>>> import numpy as np
>>> np.set_printoptions(precision=3, suppress=True, linewidth=160)
>>> mat = np.loadtxt("x.csv", delimiter=",")
>>> mat
array([[2., 3., 2.],
       [1., 3., 3.],
       [2., 1., 2.]])
>>> q, evecs = np.linalg.qr(mat[:, :1])[0], np.linalg.qr(mat[:, 1:])[0]
>>> sigma = np.linalg.svd(q.T @ evecs, compute_uv=False)
>>> np.degrees(np.arccos(sigma.clip(0, 1)))
array([27.215])
>>> x = np.array([-5, 1, 4])
>>> h1 = np.maximum(mat @ x, 0)
>>> h1
array([ 1., 10.,  0.])
>>> np.maximum(mat @ (3 * x), 0)
array([ 3., 30.,  0.])
>>> F = np.diag(np.array([0, 2, 2, 1, 1, -1]))
>>> F
array([[ 0,  0,  0,  0,  0,  0],
       [ 0,  2,  0,  0,  0,  0],
       [ 0,  0,  2,  0,  0,  0],
       [ 0,  0,  0,  1,  0,  0],
       [ 0,  0,  0,  0,  1,  0],
       [ 0,  0,  0,  0,  0, -1]])
>>> U, sigma, VT = np.linalg.svd(F, full_matrices=False)
>>> (sigma > 1e-8).sum()
np.int64(5)
>>> round(float(np.sqrt((sigma ** 2).sum())), 3), round(float(np.linalg.norm(F)), 3)
(3.317, 3.317)
>>> U.T @ U
array([[1., 0., 0., 0., 0., 0.],
       [0., 1., 0., 0., 0., 0.],
       [0., 0., 1., 0., 0., 0.],
       [0., 0., 0., 1., 0., 0.],
       [0., 0., 0., 0., 1., 0.],
       [0., 0., 0., 0., 0., 1.]])
>>> U.shape, sigma.shape, VT.shape
((6, 6), (6,), (6, 6))
>>> U, sigma, VT = np.linalg.svd(F)
>>> evecs = VT[:(sigma > 1e-8).sum()]
>>> rng = np.random.default_rng(23123)
>>> x = F[1] + 2 * F[3] + rng.integers(2) * np.eye(6)[4]
>>> x
array([0., 2., 0., 2., 0., 0.])
>>> evecs.T @ evecs
array([[0., 0., 0., 0., 0., 0.],
       [0., 1., 0., 0., 0., 0.],
       [0., 0., 1., 0., 0., 0.],
       [0., 0., 0., 1., 0., 0.],
       [0., 0., 0., 0., 1., 0.],
       [0., 0., 0., 0., 0., 1.]])
>>> np.allclose(evecs.T @ evecs @ x, x)
True
>>> np.round(np.linalg.norm(x - evecs.T @ evecs @ x), 3)
np.float64(0.0)
>>> np.diag(evecs.T @ evecs)
array([0., 1., 1., 1., 1., 1.])
>>> np.linalg.matrix_rank(np.vstack([F, x]))
np.int64(5)
>>> [int(np.linalg.matrix_rank(np.linalg.matrix_power(F, p))) for p in range(1, 7)]
[5, 5, 5, 5, 5, 5]
>>> np.prod(np.diag(F)), np.round(np.linalg.det(F), 3)
(np.int64(0), np.float64(0.0))
>>> F @ F
array([[0, 0, 0, 0, 0, 0],
       [0, 4, 0, 0, 0, 0],
       [0, 0, 4, 0, 0, 0],
       [0, 0, 0, 1, 0, 0],
       [0, 0, 0, 0, 1, 0],
       [0, 0, 0, 0, 0, 1]])
>>> np.linalg.matrix_rank(F - F[0, 0] * np.eye(6))
np.int64(5)
>>> J = np.loadtxt("dump.csv", delimiter=",")
>>> J
array([[ 0.965, -0.016,  0.083, -0.037,  0.024, -0.149, -0.006, -0.019, -0.032,  0.035],
       [-0.016,  0.984,  0.023, -0.003,  0.039, -0.052,  0.011, -0.064, -0.059,  0.054],
       [ 0.083,  0.023,  0.776,  0.115, -0.003,  0.384,  0.042, -0.061, -0.01 , -0.007],
       [-0.037, -0.003,  0.115,  0.936, -0.022, -0.188, -0.031,  0.074,  0.042, -0.029],
       [ 0.024,  0.039, -0.003, -0.022,  0.891,  0.042, -0.044,  0.198,  0.169, -0.152],
       [-0.149, -0.052,  0.384, -0.188,  0.042,  0.328, -0.058,  0.037, -0.04 ,  0.064],
       [-0.006,  0.011,  0.042, -0.031, -0.044, -0.058,  0.974,  0.092,  0.071, -0.06 ],
       [-0.019, -0.064, -0.061,  0.074,  0.198,  0.037,  0.092,  0.622, -0.312,  0.275],
       [-0.032, -0.059, -0.01 ,  0.042,  0.169, -0.04 ,  0.071, -0.312,  0.735,  0.236],
       [ 0.035,  0.054, -0.007, -0.029, -0.152,  0.064, -0.06 ,  0.275,  0.236,  0.788]])
>>> # equal to its transpose
>>> x = np.array([2, 0, 2, 2, 2, 3, 2, 3, 0, 1])
>>> np.eye(10) - J
array([[ 0.035,  0.016, -0.083,  0.037, -0.024,  0.149,  0.006,  0.019,  0.032, -0.035],
       [ 0.016,  0.016, -0.023,  0.003, -0.039,  0.052, -0.011,  0.064,  0.059, -0.054],
       [-0.083, -0.023,  0.224, -0.115,  0.003, -0.384, -0.042,  0.061,  0.01 ,  0.007],
       [ 0.037,  0.003, -0.115,  0.064,  0.022,  0.188,  0.031, -0.074, -0.042,  0.029],
       [-0.024, -0.039,  0.003,  0.022,  0.109, -0.042,  0.044, -0.198, -0.169,  0.152],
       [ 0.149,  0.052, -0.384,  0.188, -0.042,  0.672,  0.058, -0.037,  0.04 , -0.064],
       [ 0.006, -0.011, -0.042,  0.031,  0.044,  0.058,  0.026, -0.092, -0.071,  0.06 ],
       [ 0.019,  0.064,  0.061, -0.074, -0.198, -0.037, -0.092,  0.378,  0.312, -0.275],
       [ 0.032,  0.059,  0.01 , -0.042, -0.169,  0.04 , -0.071,  0.312,  0.265, -0.236],
       [-0.035, -0.054,  0.007,  0.029,  0.152, -0.064,  0.06 , -0.275, -0.236,  0.212]])
>>> A = (rng.random((4, 4)) < 0.3) + np.eye(4)
>>> A /= A.sum(axis=1, keepdims=True)
>>> A
array([[0.5  , 0.   , 0.   , 0.5  ],
       [0.   , 1.   , 0.   , 0.   ],
       [0.333, 0.   , 0.667, 0.   ],
       [0.333, 0.   , 0.333, 0.333]])
>>> P = np.triu(np.array([[2, 1, 3, 2], [1, 0, 1, 1], [1, 1, 0, 3], [3, 0, 2, 2]]), 1) + np.eye(4)
>>> A2 = P @ A @ np.linalg.inv(P)
>>> np.round(np.linalg.det(A2), 3)
np.float64(0.056)
>>> np.trace(A2), np.trace(A)
(np.float64(2.5), np.float64(2.5))
>>> np.linalg.matrix_rank(A2)
np.int64(4)
>>> np.linalg.svd(A, compute_uv=False)
array([1.01 , 1.   , 0.601, 0.092])
>>> A.shape
(4, 4)
>>> A[4]
Traceback (most recent call last):
  File "<python-input-47>", line 1, in <module>
    A[4]
    ~^^^
IndexError: index 4 is out of bounds for axis 0 with size 4
>>> np.diff(A, axis=0)
array([[-0.5  ,  1.   ,  0.   , -0.5  ],
       [ 0.333, -1.   ,  0.667,  0.   ],
       [ 0.   ,  0.   , -0.333,  0.333]])
>>> A.sum(axis=1)
array([1., 1., 1., 1.])
>>> np.linalg.matrix_rank(A)
np.int64(4)
>>> np.zeros(4, 4)
Traceback (most recent call last):
  File "<python-input-51>", line 1, in <module>
    np.zeros(4, 4)
    ~~~~~~~~^^^^^^
TypeError: Cannot interpret '4' as a data type
>>> A.mean(axis=0)
array([0.292, 0.25 , 0.25 , 0.208])
>>> W0 = np.load("arr.npy")
>>> W0
array([[ 3,  0,  0,  0,  0,  0,  0,  0,  0],
       [ 3,  8,  0,  0,  0,  0,  0,  0,  0],
       [ 4,  2, -2,  0,  0,  0,  0,  0,  0],
       [-4,  4, -3, -2,  0,  0,  0,  0,  0],
       [ 0, -5,  4,  5, -9,  0,  0,  0,  0],
       [-3, -5,  9, -7, -3,  2,  0,  0,  0],
       [ 1,  5,  8,  7, -9, -5, -4,  0,  0],
       [ 1,  8, -1,  7, -6, -3, -6,  2,  0],
       [ 2,  1, -5, -3, -3, -9, -6, -6,  1]])
>>> U, sigma, VT = np.linalg.svd(W0)
>>> np.argmax(sigma[:-1] / (sigma[1:] + 1e-6)) + 1
np.int64(8)
>>> sigma
array([22.119, 17.89 , 12.825,  9.41 ,  6.99 ,  4.079,  3.151,  0.485,  0.007])
>>> A2 = U[:, :8] @ np.diag(sigma[:8]) @ VT[:8]
>>> np.linalg.matrix_rank(A2)
np.int64(8)
>>> A2.round(3) + 0
array([[ 3.   ,  0.   ,  0.   ,  0.   ,  0.   ,  0.   ,  0.   , -0.001, -0.005],
       [ 3.   ,  8.   ,  0.   ,  0.   ,  0.   ,  0.   ,  0.   ,  0.   ,  0.   ],
       [ 4.   ,  2.   , -2.   ,  0.   ,  0.   ,  0.   ,  0.   ,  0.001,  0.003],
       [-4.   ,  4.   , -3.   , -2.   ,  0.   ,  0.   ,  0.   ,  0.   , -0.001],
       [ 0.   , -5.   ,  4.   ,  5.   , -9.   ,  0.   ,  0.   ,  0.   ,  0.   ],
       [-3.   , -5.   ,  9.   , -7.   , -3.   ,  2.   ,  0.   ,  0.   ,  0.   ],
       [ 1.   ,  5.   ,  8.   ,  7.   , -9.   , -5.   , -4.   ,  0.   ,  0.   ],
       [ 1.   ,  8.   , -1.   ,  7.   , -6.   , -3.   , -6.   ,  2.   ,  0.   ],
       [ 2.   ,  1.   , -5.   , -3.   , -3.   , -9.   , -6.   , -6.   ,  1.   ]])
>>> np.round(np.linalg.norm(W0 - A2) / np.linalg.norm(W0), 3)
np.float64(0.0)
>>> np.linalg.matrix_rank(W0, rtol=0.05)
np.int64(7)
>>> np.round(np.linalg.norm(W0 - A2, 2), 3), np.round(sigma[8], 3)
(np.float64(0.007), np.float64(0.007))
>>> A2 = W0 / np.linalg.norm(W0, axis=1, keepdims=True)
>>> gram = A2 @ A2.T
>>> (np.abs(gram) > 0.9).astype(int)
array([[1, 0, 0, 0, 0, 0, 0, 0, 0],
       [0, 1, 0, 0, 0, 0, 0, 0, 0],
       [0, 0, 1, 0, 0, 0, 0, 0, 0],
       [0, 0, 0, 1, 0, 0, 0, 0, 0],
       [0, 0, 0, 0, 1, 0, 0, 0, 0],
       [0, 0, 0, 0, 0, 1, 0, 0, 0],
       [0, 0, 0, 0, 0, 0, 1, 0, 0],
       [0, 0, 0, 0, 0, 0, 0, 1, 0],
       [0, 0, 0, 0, 0, 0, 0, 0, 1]])
>>> np.linalg.norm(A2, axis=1)
array([1., 1., 1., 1., 1., 1., 1., 1., 1.])
>>> gram[2]
array([ 0.816,  0.669,  1.   , -0.061, -0.303, -0.614, -0.025,  0.318,  0.287])
>>> (gram - 2 * np.eye(9)).round(6).argmax(axis=1)
array([2, 2, 0, 1, 6, 4, 7, 6, 7])
>>> np.argsort(-np.linalg.norm(W0, axis=0).round(6), kind="stable")[:3]
array([1, 4, 2])
>>> np.linalg.matrix_rank(W0, rtol=0.1)
np.int64(7)
>>> np.linalg.cond(W0) > 100
np.True_
>>> np.round(np.linalg.norm(W0, 2) / np.linalg.norm(W0), 3)
np.float64(0.656)
>>> X = np.loadtxt("a.csv", delimiter=",")
>>> X
array([[ 1.   ,  0.   ,  0.   ,  0.   ,  0.   ,  0.   ,  0.   ,  0.   ,  0.   ,  0.   ,  0.   ],
       [ 0.   ,  1.   ,  0.   ,  0.   ,  0.   ,  0.   ,  0.   ,  0.   ,  0.   ,  0.   ,  0.   ],
       [ 0.   ,  0.   ,  1.   ,  0.   ,  0.   ,  0.   ,  0.   ,  0.   ,  0.   ,  0.   ,  0.   ],
       [ 0.   ,  0.   ,  0.   ,  1.   ,  0.   ,  0.   ,  0.   ,  0.   ,  0.   ,  0.   ,  0.   ],
       [ 0.   ,  0.   ,  0.   ,  0.   ,  1.   ,  0.   ,  0.   ,  0.   ,  0.   ,  0.   ,  0.   ],
       [ 0.   ,  0.   ,  0.   ,  0.   ,  0.   ,  0.809,  0.   ,  0.   ,  0.   ,  0.   ,  0.588],
       [ 0.   ,  0.   ,  0.   ,  0.   ,  0.   ,  0.   ,  1.   ,  0.   ,  0.   ,  0.   ,  0.   ],
       [ 0.   ,  0.   ,  0.   ,  0.   ,  0.   ,  0.   ,  0.   ,  1.   ,  0.   ,  0.   ,  0.   ],
       [ 0.   ,  0.   ,  0.   ,  0.   ,  0.   ,  0.   ,  0.   ,  0.   ,  1.   ,  0.   ,  0.   ],
       [ 0.   ,  0.   ,  0.   ,  0.   ,  0.   ,  0.   ,  0.   ,  0.   ,  0.   ,  1.   ,  0.   ],
       [ 0.   ,  0.   ,  0.   ,  0.   ,  0.   , -0.588,  0.   ,  0.   ,  0.   ,  0.   ,  0.809]])
>>> # splits into 10 blocks
>>> x = np.array([2, -1, -3, 2, -3, -1, 3, 2, -3, 1, -2])
>>> y = X @ x
>>> y
array([ 2.   , -1.   , -3.   ,  2.   , -3.   , -1.985,  3.   ,  2.   , -3.   ,  1.   , -1.03 ])
>>> np.round(np.linalg.solve(X.T, X[5]), 3) + 0
array([0., 0., 0., 0., 0., 1., 0., 0., 0., 0., 0.])
>>> np.linalg.solve(X, 3 * y)
array([ 6., -3., -9.,  6., -9., -3.,  9.,  6., -9.,  3., -6.])
